In [1]: import numpy as np

In [2]: from numpy import linalg as LA

In [3]: np.set_printoptions(precision=1, suppress=True, linewidth=140, sign=" ")

In [4]: tidy = lambda a: np.round(a, 1) + 0

In [5]: E = np.diag(np.array([0, 1, 9, 0])) + 2 * np.eye(4, k=1) + 2 * np.eye(4, k=-1)

In [6]: E
Out[6]: 
array([[ 0.,  2.,  0.,  0.],
       [ 2.,  1.,  2.,  0.],
       [ 0.,  2.,  9.,  2.],
       [ 0.,  0.,  2.,  0.]])

In [7]: # column 2 dominates

In [8]: w, evecs = LA.eigh(E)

In [9]: x0 = np.array([2, 1, 5, 5])

In [10]: tidy(LA.eigvalsh(E[1:, 1:]))
Out[10]: array([-0.6,  0.7,  9.9])

In [11]: tidy(evecs * np.abs(w) @ evecs.T)
Out[11]: 
array([[ 1.9,  0.3,  0.4, -0.3],
       [ 0.3,  2.4,  1.7,  0.4],
       [ 0.4,  1.7,  9.1,  1.8],
       [-0.3,  0.4,  1.8,  0.8]])

In [12]: tidy(x0 @ E @ x0 / (x0 @ x0)), tidy(w[0]), tidy(w[-1])
Out[12]: (np.float64(6.4), np.float64(-1.8), np.float64(9.9))

In [13]: (np.sign(evecs[:, -1].round(6)) == np.sign(evecs[0, -1].round(6))).astype(int)
Out[13]: array([ 1,  1,  1,  1])

In [14]: W0 = np.load("w.npy")

In [15]: tidy(W0)
Out[15]: 
array([[ 1. ,  0. , -0.2],
       [ 0. ,  1. ,  0.2],
       [-0.2,  0.2, -1. ]])

In [16]: rng = np.random.default_rng(73)

In [17]: idx = rng.permutation(4)

In [18]: idx
Out[18]: array([ 2,  0,  3,  1])

In [19]: A2 = E[idx][:, idx]

In [20]: A2
Out[20]: 
array([[ 9.,  0.,  2.,  2.],
       [ 0.,  0.,  0.,  2.],
       [ 2.,  0.,  0.,  0.],
       [ 2.,  2.,  0.,  1.]])

In [21]: tidy(np.sort(np.abs(LA.eigvals(A2))))
Out[21]: array([ 0.4,  1.8,  2.3,  9.9])

In [22]: w, evecs = LA.eig(E)

In [23]: tidy(np.sort(LA.eigvals(E.T)))
Out[23]: array([-1.8, -0.4,  2.3,  9.9])

In [24]: tidy(E @ evecs[:, 0] - w[0] * evecs[:, 0])
Out[24]: array([ 0.,  0.,  0.,  0.])

In [25]: tidy(w)
Out[25]: array([ 9.9,  2.3, -1.8, -0.4])

In [26]: tidy(np.prod(w))
Out[26]: np.float64(16.0)

In [27]: tidy(LA.norm(W0, axis=0))
Out[27]: array([ 1.,  1.,  1.])

In [28]: w, evecs = LA.eigh(W0)

In [29]: x0 = np.array([3, 2, 1])

In [30]: tidy(np.abs(W0).sum(axis=1).max()), tidy(np.abs(w).max())
Out[30]: (np.float64(1.4), np.float64(1.0))

In [31]: tidy(x0 @ W0 @ x0)
Out[31]: np.float64(11.6)

In [32]: t = np.radians(72)

In [33]: R = np.eye(3)

In [34]: R[0, 0] = R[2, 2] = np.cos(t)

In [35]: R[0, 2], R[2, 0] = -np.sin(t), np.sin(t)

In [36]: tidy(R)
Out[36]: 
array([[ 0.3,  0. , -1. ],
       [ 0. ,  1. ,  0. ],
       [ 1. ,  0. ,  0.3]])

In [37]: A2 = W0 @ R.T

In [38]: tidy(A2)
Out[38]: 
array([[ 0.5,  0. ,  0.9],
       [-0.2,  1. ,  0.1],
       [ 0.8,  0.2, -0.5]])

In [39]: tidy(LA.svd(W0, compute_uv=False)), tidy(LA.svd(A2, compute_uv=False))
Out[39]: (array([ 1.,  1.,  1.]), array([ 1.,  1.,  1.]))

In [40]: m1 = np.loadtxt("a.csv", delimiter=",")

In [41]: m1
Out[41]: 
array([[ 3.9,  2.2, -0.5,  0. , -1.9],
       [-3.5, -0.8, -3.2, -0.1,  2.9],
       [-8.9, -3.2, -4.5, -0.7,  5.7],
       [ 1.9,  0.3,  2.6,  1. , -1.3],
       [-2.8, -2.2,  1.7, -3.4, -1.1],
       [-1.3, -1.5,  1.8, -5.7, -3.6],
       [-2.2, -1.1, -0.1, -0.1,  1. ],
       [ 4. ,  2.5, -1. ,  2.5, -0.2],
       [-1.9,  0. , -2.9,  5.2,  5.2],
       [11. ,  4.2,  5.2,  2.5, -6.1],
       [-0.9, -0.4, -0.4, -2.5, -1.3],
       [-3.3, -2. ,  1.1, -3.6, -0.8],
       [ 3.2,  1.9, -0.2,  5. ,  1.6],
       [-4.3, -1.8, -1.8,  0.5,  3.4],
       [-5.4, -2.8, -0.8, -3. ,  1.2],
       [-5.6, -1.8, -4. ,  2.1,  5.7]])

In [42]: idx = m1[:, 1] > np.median(m1[:, 1])

In [43]: r0 = m1[idx].mean(axis=0) - m1[~idx].mean(axis=0)

In [44]: tidy((((m1 - m1.mean(axis=0)) @ r0 > 0) == idx).mean())
Out[44]: np.float64(0.9)

In [45]: tidy(r0)
Out[45]: array([ 6.4,  3.3,  0.8,  3.4, -1.6])

In [46]: idx.astype(int)
Out[46]: array([ 1,  1,  0,  1,  0,  0,  0,  1,  1,  1,  1,  0,  1,  0,  0,  0])

In [47]: D = LA.norm(m1[:, None] - m1[None], axis=-1)

In [48]: D[7].round(6).argsort(kind="stable")[:4]
Out[48]: array([  7,   0,  12,   3])

In [49]: np.flatnonzero(D[7] < D.mean() / 2)
Out[49]: array([  0,   7,  12])

In [50]: D.shape
Out[50]: (16, 16)

In [51]: tidy(D[7])
Out[51]: array([  3.1,   9.4,  16. ,   5.1,  10.5,  11.4,   7.8,   0. ,   9. ,  11.2,   7.7,  10.7,   3.3,  10.2,  12.2,  12.4])

In [52]: LA.matrix_rank(D ** 2)
Out[52]: np.int64(7)

In [53]: np.unravel_index(D.round(6).argmax(), D.shape)
Out[53]: (np.int64(2), np.int64(9))

In [54]: cen = m1 - m1.mean(axis=1)
Traceback (most recent call last):
  Cell In[54], line 1
    cen = m1 - m1.mean(axis=1)
ValueError: operands could not be broadcast together with shapes (16,5) (16,) 


In [55]: cen = m1 - m1.mean(axis=0)

In [56]: Uu, sigma, VT = LA.svd(cen, full_matrices=False)

In [57]: tidy(sigma ** 2 / (sigma ** 2).sum())
Out[57]: array([ 0.7,  0.3,  0. ,  0. ,  0. ])

In [58]: tidy(sigma)
Out[58]: array([ 24.1,  15.1,   4.3,   0.3,   0.3])

In [59]: np.searchsorted(np.cumsum(sigma ** 2) / (sigma ** 2).sum(), 0.9) + 1
Out[59]: np.int64(2)

In [60]: LA.matrix_rank(cen)
Out[60]: np.int64(5)

In [61]: q, R = LA.qr(m1)

In [62]: tidy(q @ R)
Out[62]: 
array([[ 3.9,  2.2, -0.5,  0. , -1.9],
       [-3.5, -0.8, -3.2, -0.1,  2.9],
       [-8.9, -3.2, -4.5, -0.7,  5.7],
       [ 1.9,  0.3,  2.6,  1. , -1.3],
       [-2.8, -2.2,  1.7, -3.4, -1.1],
       [-1.3, -1.5,  1.8, -5.7, -3.6],
       [-2.2, -1.1, -0.1, -0.1,  1. ],
       [ 4. ,  2.5, -1. ,  2.5, -0.2],
       [-1.9,  0. , -2.9,  5.2,  5.2],
       [11. ,  4.2,  5.2,  2.5, -6.1],
       [-0.9, -0.4, -0.4, -2.5, -1.3],
       [-3.3, -2. ,  1.1, -3.6, -0.8],
       [ 3.2,  1.9, -0.2,  5. ,  1.6],
       [-4.3, -1.8, -1.8,  0.5,  3.4],
       [-5.4, -2.8, -0.8, -3. ,  1.2],
       [-5.6, -1.8, -4. ,  2.1,  5.7]])

In [63]: tidy(R)
Out[63]: 
array([[-19.1,  -8. ,  -7.1,  -4.5,   9.8],
       [  0. ,  -2.5,   7. ,  -8.6,  -7.8],
       [  0. ,   0. ,  -1.2,  -2.3,  -1. ],
       [  0. ,   0. ,   0. ,  -6.6,  -4.3],
       [  0. ,   0. ,   0. ,   0. ,  -0.5]])

In [64]: tidy(abs(R[0, 0])), tidy(LA.norm(m1[:, 0]))
Out[64]: (np.float64(19.1), np.float64(19.1))

In [65]: tidy(q)
Out[65]: 
array([[-0.2, -0.2,  0.3,  0.3, -0.1],
       [ 0.2, -0.3,  0. ,  0.2, -0.1],
       [ 0.5, -0.2, -0.3,  0.2,  0.2],
       [-0.1,  0.2, -0.4, -0.2,  0.2],
       [ 0.1,  0.4,  0.2, -0.2, -0.2],
       [ 0.1,  0.4,  0.4,  0.2,  0.1],
       [ 0.1,  0.1, -0.2, -0.1,  0.3],
       [-0.2, -0.3,  0.1,  0.2, -0.1],
       [ 0.1, -0.3, -0.1, -0.4,  0.3],
       [-0.6,  0.2,  0. , -0.2,  0.2],
       [ 0. ,  0. ,  0.1,  0.3,  0.6],
       [ 0.2,  0.3, -0.5,  0.3, -0.3],
       [-0.2, -0.2, -0.2, -0.3, -0.1],
       [ 0.2,  0. ,  0.2, -0.3, -0.3],
       [ 0.3,  0.2,  0.3, -0.1,  0.2],
       [ 0.3, -0.2,  0.3, -0.3,  0. ]])

In [66]: np.allclose(R.T @ R, m1.T @ m1)
Out[66]: True

In [67]: np.trace(q @ q.T)
Out[67]: np.float64(5.0)

In [68]: q.shape, R.shape
Out[68]: ((16, 5), (5, 5))
